% ipython --no-banner

In [1]: import numpy as np

In [2]: from numpy import linalg as LA

In [3]: np.set_printoptions(suppress=True, linewidth=100)

In [4]: F = np.loadtxt("layer2.csv", delimiter=",")

In [5]: F
Out[5]: 
array([[0., 0., 1., 0.],
       [0., 1., 0., 0.],
       [1., 0., 0., 0.],
       [0., 0., 0., 1.]])

In [6]: F @ np.ones(4)
Out[6]: array([1., 1., 1., 1.])

In [7]: np.round(LA.matrix_power(F, 100), 1)
Out[7]: 
array([[1., 0., 0., 0.],
       [0., 1., 0., 0.],
       [0., 0., 1., 0.],
       [0., 0., 0., 1.]])

In [8]: np.round(np.sort(np.abs(LA.eigvals(F)))[::-1], 1)
Out[8]: array([1., 1., 1., 1.])

In [9]: p = np.eye(4)[2]

In [10]: for _ in range(3):
    ...:     p = p @ F
    ...:     print(p.round(1))
    ...: 
[1. 0. 0. 0.]
[0. 0. 1. 0.]
[1. 0. 0. 0.]

In [11]: vec = np.array([-9, 6, 6, -5])

In [12]: np.round(LA.inv(F), 1)
Out[12]: 
array([[0., 0., 1., 0.],
       [0., 1., 0., 0.],
       [1., 0., 0., 0.],
       [0., 0., 0., 1.]])

In [13]: 4 - LA.matrix_rank(F - np.eye(4), tol=1e-8)
Out[13]: np.int64(3)

In [14]: mat = np.load("dump.npy")

In [15]: mat
Out[15]: 
array([[13., -3.],
       [-3.,  5.]])

In [16]: out = mat / LA.norm(mat, axis=1, keepdims=True)

In [17]: gram = out @ out.T

In [18]: np.argwhere(np.triu(np.abs(gram) > 0.95, 1))
Out[18]: array([], shape=(0, 2), dtype=int64)

In [19]: (np.abs(gram) > 0.9).astype(int)
Out[19]: 
array([[1, 0],
       [0, 1]])

In [20]: out = mat[0, 0] * mat[1:] - np.outer(mat[1:, 0], mat[0])

In [21]: out
Out[21]: array([[ 0., 56.]])

In [22]: np.round(mat[:, 0] / mat[0, 0], 1)
Out[22]: array([ 1. , -0.2])

In [23]: np.flatnonzero(~out.round(6).any(axis=1))
Out[23]: array([], dtype=int64)

In [24]: LA.matrix_rank(out), LA.matrix_rank(mat)
Out[24]: (np.int64(1), np.int64(2))

In [25]: out = np.array([[-2, 2], [0, -1]])

In [26]: C = np.array([[1, 2], [-3, 2]])

In [27]: M = np.block([[out, np.zeros((2, 2))], [np.zeros((2, 2)), C]])

In [28]: M
Out[28]: 
array([[-2.,  2.,  0.,  0.],
       [ 0., -1.,  0.,  0.],
       [ 0.,  0.,  1.,  2.],
       [ 0.,  0., -3.,  2.]])

In [29]: u = np.array([-8, 2, -5, -4])

In [30]: out = M + np.outer(u, np.eye(4)[2])

In [31]: out
Out[31]: 
array([[-2.,  2., -8.,  0.],
       [ 0., -1.,  2.,  0.],
       [ 0.,  0., -4.,  2.],
       [ 0.,  0., -7.,  2.]])

In [32]: round(LA.det(out) / LA.det(M), 1), round(float(1 + LA.solve(M, u)[2]), 1)
Out[32]: (np.float64(0.8), 0.8)

In [33]: np.allclose(out, out.T)
Out[33]: False

In [34]: (out + out.T) / 2
Out[34]: 
array([[-2. ,  1. , -4. ,  0. ],
       [ 1. , -1. ,  1. ,  0. ],
       [-4. ,  1. , -4. , -2.5],
       [ 0. ,  0. , -2.5,  2. ]])

In [35]: vec = np.array([-5, -3, -2, 4])

In [36]: rhs = M @ vec

In [37]: b, lr = np.zeros(4), 1 / LA.norm(M, 2) ** 2

In [38]: for i in range(150):
    ...:     b -= lr * M.T @ (M @ b - rhs)
    ...:     if i % 50 == 0: print(i, round(LA.norm(M @ b - rhs), 1))
    ...: 
0 4.8
50 0.6
100 0.1

In [39]: b.round(1)
Out[39]: array([-5., -3., -2.,  4.])

In [40]: round(float(LA.cond(M)), 1)
Out[40]: 5.3

In [41]: vec = np.array([2, 1, 0, 3])

In [42]: rhs = M @ vec

In [43]: rhs
Out[43]: array([-2., -1.,  6.,  6.])

In [44]: np.round(LA.solve(M, rhs), 1)
Out[44]: array([ 2.,  1., -0.,  3.])

In [45]: np.round(LA.solve(M, 5 * rhs), 1)
Out[45]: array([10.,  5., -0., 15.])

In [46]: rng = np.random.default_rng(491012)

In [47]: idx = rng.integers(0, 2, 4)

In [48]: X = (idx[:, None] == idx) * -3 + np.eye(4)

In [49]: X
Out[49]: 
array([[-2.,  0., -3., -3.],
       [ 0., -2.,  0.,  0.],
       [-3.,  0., -2., -3.],
       [-3.,  0., -3., -2.]])

In [50]: idx = rng.permutation(4)

In [51]: out = X[:, idx] * rng.choice([-1, 1], 4)

In [52]: out
Out[52]: 
array([[-3., -2.,  3., -0.],
       [ 0.,  0., -0.,  2.],
       [-3., -3.,  2., -0.],
       [-2., -3.,  3., -0.]])

In [53]: left, _, vt = LA.svd(X.T @ out)

In [54]: np.round(LA.lstsq(X, out)[0], 1) + 0
Out[54]: 
array([[ 0.,  1.,  0.,  0.],
       [ 0.,  0.,  0., -1.],
       [ 0.,  0., -1.,  0.],
       [ 1.,  0.,  0.,  0.]])

In [55]: idx
Out[55]: array([3, 0, 2, 1])

In [56]: out[0] @ out[2]
Out[56]: np.float64(21.0)

In [57]: round(float(LA.norm(out[0] - out[2])), 1)
Out[57]: 1.4

In [58]: np.round(LA.norm(out, 1), 1), round(LA.norm(out, np.inf), 1)
Out[58]: (np.float64(8.0), np.float64(8.0))

In [59]: round(LA.norm(out[0], 1), 1), round(float(LA.norm(out[0], np.inf)), 1)
Out[59]: (np.float64(8.0), 3.0)

In [60]: round(LA.norm(out) ** 2 / LA.norm(out, 2) ** 2, 1)
Out[60]: np.float64(1.1)

In [61]: np.round(LA.norm(out, axis=1), 1)
Out[61]: array([4.7, 2. , 4.7, 4.7])

In [62]: LA.norm(out, axis=1).argmax()
Out[62]: np.int64(0)

In [63]: np.flatnonzero(LA.matrix_power((X != 0) + (X.T != 0) + np.eye(4), 4)[1])
Out[63]: array([1])

In [64]: np.round(np.sort(LA.eigvals(X).real), 1)
Out[64]: array([-8., -2.,  1.,  1.])

In [65]: (X != 0).astype(int)
Out[65]: 
array([[1, 0, 1, 1],
       [0, 1, 0, 0],
       [1, 0, 1, 1],
       [1, 0, 1, 1]])

In [66]: X @ X
Out[66]: 
array([[22.,  0., 21., 21.],
       [ 0.,  4.,  0.,  0.],
       [21.,  0., 22., 21.],
       [21.,  0., 21., 22.]])

In [67]: idx = rng.permutation(4)

In [68]: idx
Out[68]: array([3, 0, 2, 1])

In [69]: out = X[idx][:, idx]

In [70]: np.allclose(out, X)
Out[70]: False

In [71]: round(LA.det(out), 1), np.round(LA.det(X[idx]), 1)
Out[71]: (np.float64(16.0), np.float64(16.0))

In [72]: out = X / np.sqrt((X ** 2).mean(axis=1, keepdims=True))

In [73]: LA.matrix_rank(out) == LA.matrix_rank(X)
Out[73]: np.True_

In [74]: out[1]
Out[74]: array([ 0., -2.,  0.,  0.])

In [75]: A = np.array([[2, 0, -3, 0], [0, 9, -3, 3], [-3, -3, 6, 0], [0, 3, 0, 3]])

In [76]: [round(float(x), 1) for x in LA.svd(A, compute_uv=False)[:3]]
Out[76]: [11.8, 6.4, 1.8]

In [77]: LA.matrix_rank(A, rtol=0.1)
Out[77]: np.int64(3)

In [78]: np.argsort(-LA.norm(A, axis=0).round(6), kind="stable")[:3]
Out[78]: array([1, 2, 3])

In [79]: hat = np.triu(np.array([[5, -1, 2, -7], [-8, -1, -8, -7], [5, 1, -3, 3], [-9, -3, 2, -3]]), 1) + np.eye(4)

In [80]: out = hat @ A @ LA.inv(hat)

In [81]: LA.matrix_rank(out)
Out[81]: np.int64(3)

In [82]: left, sig, vt = LA.svd(A)

In [83]: evecs = vt[:(sig > 1e-8).sum()]

In [84]: vec = A[2] + 4 * A[3] + rng.integers(2) * np.eye(4)[0]

In [85]: vec
Out[85]: array([-3.,  9.,  6., 12.])

In [86]: LA.matrix_rank(np.vstack([A, vec]))
Out[86]: np.int64(3)

In [87]: np.round(evecs.T @ evecs, 1)
Out[87]: 
array([[ 0.4, -0.2, -0.4,  0.2],
       [-0.2,  0.9, -0.1,  0.1],
       [-0.4, -0.1,  0.7,  0.1],
       [ 0.2,  0.1,  0.1,  0.9]])

In [88]: round(LA.norm(vec - evecs.T @ evecs @ vec), 1)
Out[88]: np.float64(0.0)

In [89]: np.round(np.diag(evecs.T @ evecs), 1)
Out[89]: array([0.4, 0.9, 0.7, 0.9])

In [90]: J = np.loadtxt("out3.csv", delimiter=",")

In [91]: J
Out[91]: 
array([[ 1., -1.],
       [ 1.,  0.]])

In [92]: out = J / LA.norm(J, axis=1, keepdims=True)

In [93]: gram = out @ out.T

In [94]: np.argwhere(np.triu(np.abs(gram) > 0.95, 1))
Out[94]: array([], shape=(0, 2), dtype=int64)

In [95]: gram[1].round(1)
Out[95]: array([0.7, 1. ])

In [96]: gram.round(1)
Out[96]: 
array([[1. , 0.7],
       [0.7, 1. ]])

In [97]: (np.abs(gram) > 0.9).astype(int)
Out[97]: 
array([[1, 0],
       [0, 1]])

In [98]: idx = rng.permutation(2)

In [99]: idx
Out[99]: array([1, 0])

In [100]: out = J[idx][:, idx]

In [101]: np.diag(out)
Out[101]: array([0., 1.])

In [102]: round(LA.det(out), 1), round(float(LA.det(J[idx])), 1)
Out[102]: (np.float64(1.0), -1.0)

In [103]: out
Out[103]: 
array([[ 0.,  1.],
       [-1.,  1.]])

In [104]: out = LA.inv(J)

In [105]: J @ out
Out[105]: 
array([[1., 0.],
       [0., 1.]])

In [106]: np.round(LA.det(J) * out, 1)
Out[106]: 
array([[ 0.,  1.],
       [-1.,  1.]])

In [107]: (np.abs(out) > 1e-9).astype(int)
Out[107]: 
array([[0, 1],
       [1, 1]])

In [108]: np.round(LA.det(J) * LA.det(out), 1)
Out[108]: np.float64(1.0)

In [109]: np.round(LA.inv(out), 1)
Out[109]: 
array([[ 1., -1.],
       [ 1.,  0.]])

In [110]: np.round(LA.slogdet(J)[0], 1)
Out[110]: np.float64(1.0)

In [111]: arr = np.array([[1, 0, 3, 0], [1, 1, 2, 0], [3, 1, 3, 3], [2, 2, 0, 3]])

In [112]: arr
Out[112]: 
array([[1, 0, 3, 0],
       [1, 1, 2, 0],
       [3, 1, 3, 3],
       [2, 2, 0, 3]])

In [113]: round(float(LA.det(arr[::-1])), 1)
Out[113]: -3.0

In [114]: round(float(LA.eigvals(arr).sum().real), 1)
Out[114]: 8.0
